In [1]: import numpy as np

In [2]: import numpy.linalg as la

In [3]: np.set_printoptions(precision=3, suppress=True, linewidth=120)

In [4]: def rnd(a):
   ...:     return np.round(a, 3) + 0
   ...: 

In [5]: F = np.load("x.npy")

In [6]: F
Out[6]: 
array([[  1,  -3,   9, -27],
       [  1,  -2,   4,  -8],
       [  1,  -1,   1,  -1],
       [  1,   0,   0,   0],
       [  1,   1,   1,   1],
       [  1,   2,   4,   8],
       [  1,   3,   9,  27],
       [  1,   4,  16,  64],
       [  1,   5,  25, 125],
       [  1,   6,  36, 216],
       [  1,   7,  49, 343],
       [  1,   8,  64, 512]])

In [7]: out = F[0, 0] * F[1:] - np.outer(F[1:, 0], F[0])

In [8]: print(out)
[[  0   1  -5  19]
 [  0   2  -8  26]
 [  0   3  -9  27]
 [  0   4  -8  28]
 [  0   5  -5  35]
 [  0   6   0  54]
 [  0   7   7  91]
 [  0   8  16 152]
 [  0   9  27 243]
 [  0  10  40 370]
 [  0  11  55 539]]

In [9]: F[:, 0] / F[0, 0]
Out[9]: array([1., 1., 1., 1., 1., 1., 1., 1., 1., 1., 1., 1.])

In [10]: la.matrix_rank(out), la.matrix_rank(F)
Out[10]: (np.int64(3), np.int64(4))

In [11]: print(np.flatnonzero(~out.round(6).any(axis=1)))
[]

In [12]: K = np.loadtxt("block18.csv", delimiter=",")

In [13]: K
Out[13]: 
array([[  0.,   8.,   7.,  11.,  13.,   4.,  14.,   4.,   7.,  10.,  -7.,   8.,   1.,   2.],
       [ -8.,   0.,   2.,  -8., -15.,  -1.,  12., -15.,  -2.,   6.,   4.,  -4.,   3.,  -2.],
       [ -7.,  -2.,   0.,  -2., -14.,   4.,  13.,   9.,  11.,   6.,   7.,  -7., -16.,   5.],
       [-11.,   8.,   2.,   0.,  -3.,   4.,  -7.,  -1.,  15.,   5.,  -5.,  -5.,   7.,  -6.],
       [-13.,  15.,  14.,   3.,   0.,   2.,  13., -11.,  15.,  -8.,   4.,  -5.,   0.,  -4.],
       [ -4.,   1.,  -4.,  -4.,  -2.,   0.,  14.,  10.,   2.,   3.,  -6., -11.,   8.,  -3.],
       [-14., -12., -13.,   7., -13., -14.,   0.,  -4.,  13.,   5.,  13.,   5.,  -2.,  -7.],
       [ -4.,  15.,  -9.,   1.,  11., -10.,   4.,   0.,   8.,  -9.,   2.,  -1.,  -1.,  10.],
       [ -7.,   2., -11., -15., -15.,  -2., -13.,  -8.,   0.,   2.,   3.,  -9.,  -2.,  13.],
       [-10.,  -6.,  -6.,  -5.,   8.,  -3.,  -5.,   9.,  -2.,   0.,  -5.,   7.,   4.,  12.],
       [  7.,  -4.,  -7.,   5.,  -4.,   6., -13.,  -2.,  -3.,   5.,   0.,  10.,  -6.,   0.],
       [ -8.,   4.,   7.,   5.,   5.,  11.,  -5.,   1.,   9.,  -7., -10.,   0.,   6.,  -9.],
       [ -1.,  -3.,  16.,  -7.,   0.,  -8.,   2.,   1.,   2.,  -4.,   6.,  -6.,   0., -13.],
       [ -2.,   2.,  -5.,   6.,   4.,   3.,   7., -10., -13., -12.,   0.,   9.,  13.,   0.]])

In [14]: rng = np.random.default_rng(43547)

In [15]: idx = rng.permutation(14)

In [16]: out = K[:, idx] * rng.choice([-1, 1], 14)

In [17]: print(out)
[[  4. -10.   7.   4. -14.  -7.   7.   1.   8. -13.  11.  -2.  -8.   0.]
 [ -1.  -6.  -2. -15. -12.  -2.  -4.   3.  -4.  15.  -8.   2.  -0.  -8.]
 [  4.  -6.  11.   9. -13.  -0.  -7. -16.  -7.  14.  -2.  -5.   2.  -7.]
 [  4.  -5.  15.  -1.   7.  -2.   5.   7.  -5.   3.   0.   6.  -8. -11.]
 [  2.   8.  15. -11. -13. -14.  -4.   0.  -5.  -0.   3.   4. -15. -13.]
 [  0.  -3.   2.  10. -14.   4.   6.   8. -11.   2.  -4.   3.  -1.  -4.]
 [-14.  -5.  13.  -4.  -0.  13. -13.  -2.   5.  13.   7.   7.  12. -14.]
 [-10.   9.   8.   0.  -4.   9.  -2.  -1.  -1. -11.   1. -10. -15.  -4.]
 [ -2.  -2.   0.  -8.  13.  11.  -3.  -2.  -9.  15. -15. -13.  -2.  -7.]
 [ -3.  -0.  -2.   9.   5.   6.   5.   4.   7.  -8.  -5. -12.   6. -10.]
 [  6.  -5.  -3.  -2.  13.   7.  -0.  -6.  10.   4.   5.  -0.   4.   7.]
 [ 11.   7.   9.   1.   5.  -7.  10.   6.   0.  -5.   5.   9.  -4.  -8.]
 [ -8.   4.   2.   1.  -2. -16.  -6.   0.  -6.  -0.  -7.  13.   3.  -1.]
 [  3.  12. -13. -10.  -7.   5.  -0.  13.   9.  -4.   6.  -0.  -2.  -2.]]

In [18]: Uu, _, VT = la.svd(K.T @ out)

In [19]: idx
Out[19]: array([ 5,  9,  8,  7,  6,  2, 10, 12, 11,  4,  3, 13,  1,  0])

In [20]: J = np.load("sample15.npy")

In [21]: J
Out[21]: 
array([[ 0, -6,  0,  0, -3,  0,  0],
       [ 0,  0,  0,  0,  0,  0,  0],
       [ 0, -4,  0,  0, -2,  0,  0],
       [ 0, -4,  0,  0, -2,  0,  0],
       [ 0, -2,  0,  0, -1,  0,  0]])

In [22]: rk = la.matrix_rank(J)

In [23]: rk
Out[23]: np.int64(1)

In [24]: null = la.svd(J)[2][rk:].T

In [25]: rnd(null @ null.T)
Out[25]: 
array([[ 1. ,  0. ,  0. ,  0. ,  0. ,  0. ,  0. ],
       [ 0. ,  0.2,  0. ,  0. , -0.4,  0. ,  0. ],
       [ 0. ,  0. ,  1. ,  0. ,  0. ,  0. ,  0. ],
       [ 0. ,  0. ,  0. ,  1. ,  0. ,  0. ,  0. ],
       [ 0. , -0.4,  0. ,  0. ,  0.8,  0. ,  0. ],
       [ 0. ,  0. ,  0. ,  0. ,  0. ,  1. ,  0. ],
       [ 0. ,  0. ,  0. ,  0. ,  0. ,  0. ,  1. ]])

In [26]: [int(la.matrix_rank(J[:, :j + 1])) for j in range(7)]
Out[26]: [0, 1, 1, 1, 1, 1, 1]

In [27]: data = np.loadtxt("case1.csv", delimiter=",")

In [28]: data
Out[28]: 
array([[ 1., -1., -1.,  1., -1.,  1.,  1., -1.],
       [ 1.,  1.,  1.,  1.,  1.,  1.,  1.,  1.],
       [ 1., -1.,  1., -1.,  1., -1.,  1., -1.],
       [ 1.,  1., -1., -1., -1., -1.,  1.,  1.],
       [ 1.,  1.,  1.,  1., -1., -1., -1., -1.],
       [ 1., -1.,  1., -1., -1.,  1., -1.,  1.]])

In [29]: print(la.matrix_rank(data))
6

In [30]: np.unravel_index(np.abs(data).argmax(), data.shape)
Out[30]: (np.int64(0), np.int64(0))

In [31]: data.sum(axis=1)
Out[31]: array([0., 8., 0., 0., 0., 0.])

In [32]: np.abs(data).max()
Out[32]: np.float64(1.0)

In [33]: rnd(la.svd(data, compute_uv=False))
Out[33]: array([2.828, 2.828, 2.828, 2.828, 2.828, 2.828])

In [34]: rnd(la.norm(data, 2))
Out[34]: np.float64(2.828)

In [35]: la.norm(data, axis=1).argmax()
Out[35]: np.int64(0)

In [36]: print(rnd(la.norm(data, axis=1)))
[2.828 2.828 2.828 2.828 2.828 2.828]

In [37]: rnd(la.norm(data, axis=0))
Out[37]: array([2.449, 2.449, 2.449, 2.449, 2.449, 2.449, 2.449, 2.449])

In [38]: out = data + rng.integers(-2, 3, (6, 5)) @ rng.integers(-2, 3, (5, 8))

In [39]: print(out)
[[  1.   0.  -4.   0.  -1.  -2.   5.   1.]
 [ -6.   7.   3.   3.   6.  -5.   6.   6.]
 [  6.  -4.  -2.   6.   3.  -6.   1.   1.]
 [  2.  -3.   5.   2.  -2.   3.  -2.  -4.]
 [  1.   0.   0.  -1.  -5.  -2.   2.   0.]
 [  3.  -6.   8.  -5.  -4.  14.  -7. -11.]]

In [40]: rnd(la.svd(out - data, compute_uv=False))
Out[40]: array([26.516, 12.09 ,  9.452,  4.666,  2.578,  0.   ])

In [41]: rnd(out.mean(axis=0))
Out[41]: array([ 1.167, -1.   ,  1.667,  0.833, -0.5  ,  0.333,  0.833, -1.167])

In [42]: out.sum(axis=0)
Out[42]: array([ 7., -6., 10.,  5., -3.,  2.,  5., -7.])

In [43]: out - out[0]
Out[43]: 
array([[  0.,   0.,   0.,   0.,   0.,   0.,   0.,   0.],
       [ -7.,   7.,   7.,   3.,   7.,  -3.,   1.,   5.],
       [  5.,  -4.,   2.,   6.,   4.,  -4.,  -4.,   0.],
       [  1.,  -3.,   9.,   2.,  -1.,   5.,  -7.,  -5.],
       [  0.,   0.,   4.,  -1.,  -4.,   0.,  -3.,  -1.],
       [  2.,  -6.,  12.,  -5.,  -3.,  16., -12., -12.]])

In [44]: np.unravel_index(np.abs(out).argmax(), out.shape)
Out[44]: (np.int64(5), np.int64(5))

In [45]: out.sum(axis=1)
Out[45]: array([ 0., 20.,  5.,  1., -5., -8.])

In [46]: np.abs(out).max()
Out[46]: np.float64(14.0)

In [47]: Uu, sigma, VT = la.svd(K)

In [48]: np.argmax(sigma[:-1] / (sigma[1:] + 1e-6)) + 1
Out[48]: np.int64(12)

In [49]: rnd(sigma)
Out[49]: array([51.057, 51.057, 35.542, 35.542, 32.561, 32.561, 26.278, 26.278, 16.782, 16.782,  3.946,  3.946,  0.163,  0.163])

In [50]: out = Uu[:, :12] @ np.diag(sigma[:12]) @ VT[:12]

In [51]: print(rnd(la.norm(K - out) / la.norm(K)))
0.002

In [52]: A = np.load("data.npy")

In [53]: print(A)
[[ 0.     0.1   -0.6   -0.6    0.3   -0.5    0.4    0.019  0.6  ]
 [-0.4    0.7   -0.2    0.     0.7   -1.8   -0.3   -1.2    0.5  ]
 [ 0.9    0.1    1.     0.6    1.4   -1.3    0.     2.753 -2.8  ]
 [ 1.9   -1.     1.    -0.8    1.2    0.1    1.4    5.678 -0.9  ]
 [ 0.1    1.2   -1.2   -0.1    0.4    0.2    1.2    0.303 -0.5  ]
 [ 2.2    1.9   -0.2   -2.5   -1.1   -0.2   -0.4    6.641  0.1  ]
 [ 0.9    0.9    0.1    0.1    1.3   -0.7   -0.6    2.632  0.1  ]
 [-0.4   -0.9    1.1    0.8    0.1    0.4   -1.4   -1.232  0.2  ]
 [-0.3    0.3    0.7   -1.8   -0.2    1.9   -1.1   -0.956 -0.3  ]
 [ 1.2   -1.4    1.6   -0.6    0.6    1.4    2.     3.507  0.8  ]
 [-0.2    0.4    1.6    0.     0.     0.4    0.6   -0.613  1.1  ]
 [ 0.7   -1.1    0.     0.2    0.5   -0.6   -2.2    2.172 -2.2  ]
 [ 1.7   -1.4    0.6   -0.4    0.6    0.6   -0.9    5.091  2.5  ]
 [-0.9    0.2    0.6   -1.5    0.4    0.6   -0.2   -2.788 -0.1  ]
 [-0.4   -1.3   -1.2    0.7    0.    -1.3   -0.2   -1.305  0.3  ]
 [ 1.5    1.1    0.2   -0.9    0.2    0.8    0.4    4.483  0.9  ]
 [ 0.1    0.     0.8   -2.3   -0.6    0.1   -0.2    0.23   0.5  ]
 [ 0.5    1.9   -0.5   -1.2    1.2    0.2   -0.7    1.485  1.6  ]
 [ 1.1   -1.1   -0.1    0.5    0.5    1.    -0.2    3.246  1.4  ]
 [ 1.5    1.9   -0.3    0.5    0.8    0.8   -0.3    4.614  1.5  ]
 [ 0.7   -1.3   -1.9    0.5   -2.    -1.2   -0.5    2.073 -2.6  ]
 [-1.8   -0.1    1.3   -1.7   -0.6    0.3   -0.5   -5.288  0.3  ]
 [-0.2    0.5   -1.    -0.1    0.     1.1   -1.    -0.568 -0.6  ]
 [ 0.1    0.4    0.1    0.1   -0.2    1.2    0.4    0.301 -0.4  ]
 [ 1.6    0.3    1.     0.9   -1.2    0.2    0.8    4.848 -0.4  ]
 [ 0.7    0.1    1.9   -1.9   -2.4    0.8    0.7    2.063 -0.7  ]
 [ 1.3    1.2    0.8   -0.3    0.6   -0.2    0.3    3.954  2.6  ]
 [ 1.7   -1.2    0.7   -0.8   -0.4    0.5   -0.1    5.164  0.5  ]
 [-2.9   -0.1   -0.1   -0.8   -1.    -0.6   -0.3   -8.7   -0.8  ]
 [-1.    -0.7    1.1    0.6    1.3    0.2   -1.    -2.951  1.   ]
 [ 0.1   -0.8    1.1   -0.5    1.     0.1   -1.6    0.235  0.8  ]
 [ 0.7   -1.6    0.9   -0.9   -1.4   -0.1   -0.2    2.116 -1.4  ]
 [ 0.6    1.    -0.4   -0.4    0.6    0.5    0.1    1.813 -0.4  ]]

In [54]: gram = np.cov(A, rowvar=False)

In [55]: np.median(A, axis=0)
Out[55]: array([ 0.6  ,  0.1  ,  0.6  , -0.4  ,  0.3  ,  0.2  , -0.2  ,  1.813,  0.2  ])

In [56]: rnd(np.corrcoef(A[:, 5], A[:, 7])[0, 1])
Out[56]: np.float64(0.12)

In [57]: gram.shape
Out[57]: (9, 9)

In [58]: rnd(np.polyfit(A[:, 5], A[:, 7], 1))
Out[58]: array([0.481, 1.135])
